$ python3 -q
>>> import numpy as np
>>> np.set_printoptions(precision=1, suppress=True, linewidth=200, floatmode="fixed")
>>> M = np.array([[1.6, 0.0, 0.0],
...     [-0.9, -2.9, 0.0],
...     [0.5, 0.0, 0.0],
...     [0.3, 0.8, 0.0],
...     [1.4, -0.8, 0.0],
...     [-0.5, -1.8, 0.0],
...     [0.3, -1.5, 0.0],
...     [-1.4, -1.3, 0.0],
...     [-3.7, -2.0, 0.0],
...     [-0.9, -2.5, 0.0],
...     [-1.2, -3.0, 0.0],
...     [2.3, -0.7, 0.0],
...     [-3.0, -1.8, 0.0],
...     [0.2, -1.5, 0.0],
...     [6.2, 3.6, 0.0],
...     [-4.4, -4.6, 0.0]])
>>> np.round(M @ np.linalg.pinv(M) @ M, 1) + 0
array([[ 1.6,  0.0,  0.0],
       [-0.9, -2.9,  0.0],
       [ 0.5,  0.0,  0.0],
       [ 0.3,  0.8,  0.0],
       [ 1.4, -0.8,  0.0],
       [-0.5, -1.8,  0.0],
       [ 0.3, -1.5,  0.0],
       [-1.4, -1.3,  0.0],
       [-3.7, -2.0,  0.0],
       [-0.9, -2.5,  0.0],
       [-1.2, -3.0,  0.0],
       [ 2.3, -0.7,  0.0],
       [-3.0, -1.8,  0.0],
       [ 0.2, -1.5,  0.0],
       [ 6.2,  3.6,  0.0],
       [-4.4, -4.6,  0.0]])
>>> np.unique(M.round(6), axis=0).shape
(16, 3)
>>> np.linalg.lstsq(M[:-1].T, M[-1])[2]
np.int32(2)
>>> np.abs(np.diag(np.linalg.qr(M)[1])) > 1e-9
array([ True,  True, False])
>>> np.allclose(M[:-1].T @ np.linalg.lstsq(M[:-1].T, M[-1])[0], M[-1])
True
>>> r0 = np.array([-2, 0, -2])
>>> np.correlate(M[1], M[3], "full")
array([ 0.0, -0.7, -2.6, -0.9,  0.0])
>>> np.array([np.convolve(row, r0, "same") for row in M])
array([[  0.0,  -3.2,   0.0],
       [  5.8,   1.8,   5.8],
       [  0.0,  -1.0,   0.0],
       [ -1.6,  -0.6,  -1.6],
       [  1.6,  -2.8,   1.6],
       [  3.6,   1.0,   3.6],
       [  3.0,  -0.6,   3.0],
       [  2.6,   2.8,   2.6],
       [  4.0,   7.4,   4.0],
       [  5.0,   1.8,   5.0],
       [  6.0,   2.4,   6.0],
       [  1.4,  -4.6,   1.4],
       [  3.6,   6.0,   3.6],
       [  3.0,  -0.4,   3.0],
       [ -7.2, -12.4,  -7.2],
       [  9.2,   8.8,   9.2]])
>>> np.convolve(M[1], r0)
array([1.8, 5.8, 1.8, 5.8, 0.0])
>>> M2 = M / np.sqrt((M ** 2).mean(axis=1, keepdims=True))
>>> print(np.linalg.norm(M2, axis=1))
[1.7 1.7 1.7 1.7 1.7 1.7 1.7 1.7 1.7 1.7 1.7 1.7 1.7 1.7 1.7 1.7]
>>> M2[11]
array([ 1.7, -0.5,  0.0])
>>> M - M.mean(axis=1, keepdims=True)
array([[ 1.1, -0.5, -0.5],
       [ 0.4, -1.6,  1.3],
       [ 0.3, -0.2, -0.2],
       [-0.1,  0.4, -0.4],
       [ 1.2, -1.0, -0.2],
       [ 0.3, -1.0,  0.8],
       [ 0.7, -1.1,  0.4],
       [-0.5, -0.4,  0.9],
       [-1.8, -0.1,  1.9],
       [ 0.2, -1.4,  1.1],
       [ 0.2, -1.6,  1.4],
       [ 1.8, -1.2, -0.5],
       [-1.4, -0.2,  1.6],
       [ 0.6, -1.1,  0.4],
       [ 2.9,  0.3, -3.3],
       [-1.4, -1.6,  3.0]])
>>> Uu, sv, VT = np.linalg.svd(M)
>>> print(np.argmax(sv[:-1] / (sv[1:] + 1e-6)) + 1)
2
>>> sv
array([12.3,  4.7,  0.0])
>>> M2 = Uu[:, :2] @ np.diag(sv[:2]) @ VT[:2]
>>> M2.round(1) + 0
array([[ 1.6,  0.0,  0.0],
       [-0.9, -2.9,  0.0],
       [ 0.5,  0.0,  0.0],
       [ 0.3,  0.8,  0.0],
       [ 1.4, -0.8,  0.0],
       [-0.5, -1.8,  0.0],
       [ 0.3, -1.5,  0.0],
       [-1.4, -1.3,  0.0],
       [-3.7, -2.0,  0.0],
       [-0.9, -2.5,  0.0],
       [-1.2, -3.0,  0.0],
       [ 2.3, -0.7,  0.0],
       [-3.0, -1.8,  0.0],
       [ 0.2, -1.5,  0.0],
       [ 6.2,  3.6,  0.0],
       [-4.4, -4.6,  0.0]])
>>> np.round(np.abs(M - M2).max(), 1)
np.float64(0.0)
>>> np.linalg.matrix_rank(M, rtol=0.05)
np.int64(2)
>>> round(np.linalg.norm(M - M2, 2), 1), sv[2]
(np.float64(0.0), np.float64(0.0))
>>> round(float(np.linalg.norm(M - M2) / np.linalg.norm(M)), 1)
0.0
>>> np.linalg.matrix_rank(M, rtol=0.1)
np.int64(2)
>>> np.linalg.cond(M) > 100
np.True_
>>> print(round(np.linalg.norm(M, 2) / np.linalg.norm(M), 1))
0.9
>>> print([round(float(x), 1) for x in np.linalg.svd(M, compute_uv=False)[:3]])
[12.3, 4.7, 0.0]
>>> F = np.load("arr.npy")
>>> F
array([[0, 1, 0, 0],
       [0, 0, 1, 0],
       [1, 0, 0, 0],
       [0, 0, 0, 1]])
>>> F @ np.ones(4)
array([1.0, 1.0, 1.0, 1.0])
>>> np.linalg.matrix_power(F, 2)
array([[0, 0, 1, 0],
       [1, 0, 0, 0],
       [0, 1, 0, 0],
       [0, 0, 0, 1]])
>>> pr = np.eye(4)[3]
>>> for _ in range(7):
...     pr = pr @ F
...     print(pr.round(1))
... 
[0.0 0.0 0.0 1.0]
[0.0 0.0 0.0 1.0]
[0.0 0.0 0.0 1.0]
[0.0 0.0 0.0 1.0]
[0.0 0.0 0.0 1.0]
[0.0 0.0 0.0 1.0]
[0.0 0.0 0.0 1.0]
>>> feats = np.load("a.npy")
>>> feats
array([[ 1.0,  0.0,  0.0],
       [ 0.0, -0.5, -0.9],
       [ 0.0,  0.9, -0.5]])
>>> M2 = feats / np.sqrt((feats ** 2).mean(axis=1, keepdims=True))
>>> np.round(feats - feats.mean(axis=1, keepdims=True), 1) + 0
array([[ 0.7, -0.3, -0.3],
       [ 0.5,  0.0, -0.4],
       [-0.1,  0.7, -0.6]])
>>> print(np.linalg.matrix_rank(feats - feats.mean(axis=1, keepdims=True)))
2
>>> M2[1]
array([ 0.0, -0.9, -1.5])
>>> rng = np.random.default_rng(9864)
>>> z = rng.permutation(3)
>>> z
array([0, 2, 1])
>>> M2 = feats[z][:, z]
>>> print(np.round(np.linalg.det(M2), 1), np.round(np.linalg.det(feats[z]), 1))
1.0 -1.0
>>> np.diag(M2)
array([ 1.0, -0.5, -0.5])
>>> r = np.linalg.matrix_rank(M)
>>> r
np.int64(2)
>>> ns = np.linalg.svd(M)[2][r:].T
>>> ns[:, 0] / ns[np.abs(ns[:, 0]).round(6).argmax(), 0]
array([0.0, 0.0, 1.0])
>>> [int(np.linalg.matrix_rank(np.delete(M, i, axis=0))) for i in range(16)]
[2, 2, 2, 2, 2, 2, 2, 2, 2, 2, 2, 2, 2, 2, 2, 2]
>>> np.linalg.matrix_rank(M.T @ M), np.linalg.matrix_rank(M @ M.T)
(np.int64(2), np.int64(2))
>>> ns @ ns.T
array([[0.0, 0.0, 0.0],
       [0.0, 0.0, 0.0],
       [0.0, 0.0, 1.0]])
>>> [int(np.linalg.matrix_rank(M[:, :j + 1])) for j in range(3)]
[1, 2, 2]
>>> M @ ns
array([[0.0],
       [0.0],
       [0.0],
       [0.0],
       [0.0],
       [0.0],
       [0.0],
       [0.0],
       [0.0],
       [0.0],
       [0.0],
       [0.0],
       [0.0],
       [0.0],
       [0.0],
       [0.0]])
